$ python3 -q
>>> import numpy as np
>>> from numpy import linalg as LA
>>> np.set_printoptions(precision=2, suppress=True, linewidth=160, sign=" ")
>>> W0 = np.array([[0, 0, -2, 3, -1, 1],
...     [0, 0, 1, 3, 3, 0],
...     [-1, -1, -1, -1, 2, 3],
...     [-2, -1, -3, 3, 1, -3],
...     [-2, 2, 0, 1, 2, 2],
...     [-1, 3, -1, 3, -3, -3]])
>>> W0[-1] = W0[0] + 5 * W0[1]
>>> W0
array([[ 0,  0, -2,  3, -1,  1],
       [ 0,  0,  1,  3,  3,  0],
       [-1, -1, -1, -1,  2,  3],
       [-2, -1, -3,  3,  1, -3],
       [-2,  2,  0,  1,  2,  2],
       [ 0,  0,  3, 18, 14,  1]])
>>> [round(float(x), 2) for x in LA.svd(W0, compute_uv=False)[:3]]
[23.7, 5.82, 4.43]
>>> print(np.argsort(-LA.norm(W0, axis=0).round(6), kind="stable")[:3])
[ 3  4  2]
>>> X = np.loadtxt("dump.csv", delimiter=",")
>>> X
array([[-0.77, -1.2 , -0.57,  1.21,  0.41],
       [-0.26, -1.07,  1.56, -0.32, -0.49],
       [ 0.77, -1.11, -1.01, -0.87, -0.63],
       [-1.53,  0.05, -0.37, -1.19,  0.29],
       [ 0.64, -0.42,  0.27, -0.49,  1.76]])
>>> Y = np.array([[1, 1, 2], [3, 1, 0]])
>>> W2 = np.kron(Y, X)
>>> round(float(LA.norm(W2, 2)), 2), round(float(LA.norm(Y, 2) * LA.norm(X, 2)), 2)
(7.06, 7.06)
>>> LA.matrix_rank(W2)
np.int64(10)
>>> w1 = np.array([[-1, -2], [1, 0], [-2, -1], [0, 0], [-2, -2]])
>>> b = np.array([2, 0])
>>> H = np.maximum(X @ w1 + b, 0)
>>> (H > 0).mean(axis=0)
array([ 0.6,  0.6])
>>> LA.matrix_rank(H)
np.int64(2)
>>> W2 = np.array([[9, 9, 0], [1, 7, 3]])
>>> (H @ W2).round(6).argmax(axis=1)
array([ 1,  0,  1,  1,  0])
>>> H @ W2
array([[ 18.19,  25.85,   3.83],
       [  0.  ,   0.  ,   0.  ],
       [ 31.43,  35.87,   2.22],
       [ 36.5 ,  53.6 ,   8.55],
       [  0.  ,   0.  ,   0.  ]])
>>> x0 = np.array([0, 1, 2, -1, -3])
>>> h1 = np.maximum(X @ x0, 0)
>>> h1
array([ 0.  ,  3.83,  0.  ,  0.  ,  0.  ])
>>> print(X.T @ h1)
[-0.98 -4.11  5.99 -1.23 -1.86]
>>> np.maximum(X @ x0, 0) - np.maximum(-X @ x0, 0)
array([-4.8 ,  3.83, -0.37, -0.37, -4.69])
>>> X * (h1 > 1e-9)[:, None]
array([[-0.  , -0.  , -0.  ,  0.  ,  0.  ],
       [-0.26, -1.07,  1.56, -0.32, -0.49],
       [ 0.  , -0.  , -0.  , -0.  , -0.  ],
       [-0.  ,  0.  , -0.  , -0.  ,  0.  ],
       [ 0.  , -0.  ,  0.  , -0.  ,  0.  ]])
>>> np.flatnonzero(h1 > 1e-9)
array([ 1])
>>> LA.norm(X, axis=0)
array([ 2.,  2.,  2.,  2.,  2.])
>>> round(float(X[:, 4] @ X[:, 3]), 2)
0.0
>>> feats = np.array([[-2, 2, -5, 3, -4],
...     [1, 0, 4, 3, 1],
...     [4, -4, 3, -4, 0],
...     [5, 4, -4, -1, 2],
...     [-4, -4, -3, -1, 5]])
>>> feats
array([[-2,  2, -5,  3, -4],
       [ 1,  0,  4,  3,  1],
       [ 4, -4,  3, -4,  0],
       [ 5,  4, -4, -1,  2],
       [-4, -4, -3, -1,  5]])
>>> x0 = np.array([-8, -5, -8, 8, 8])
>>> target = feats @ x0
>>> target
array([ 38,  -8, -68, -20, 108])
>>> LA.solve(feats, target)
array([-8., -5., -8.,  8.,  8.])
>>> LA.solve(feats, target + feats[:, 2])
array([-8., -5., -7.,  8.,  8.])
>>> print(np.round(LA.solve(feats.T, feats[3]), 2) + 0)
[ 0.  0.  0.  1.  0.]
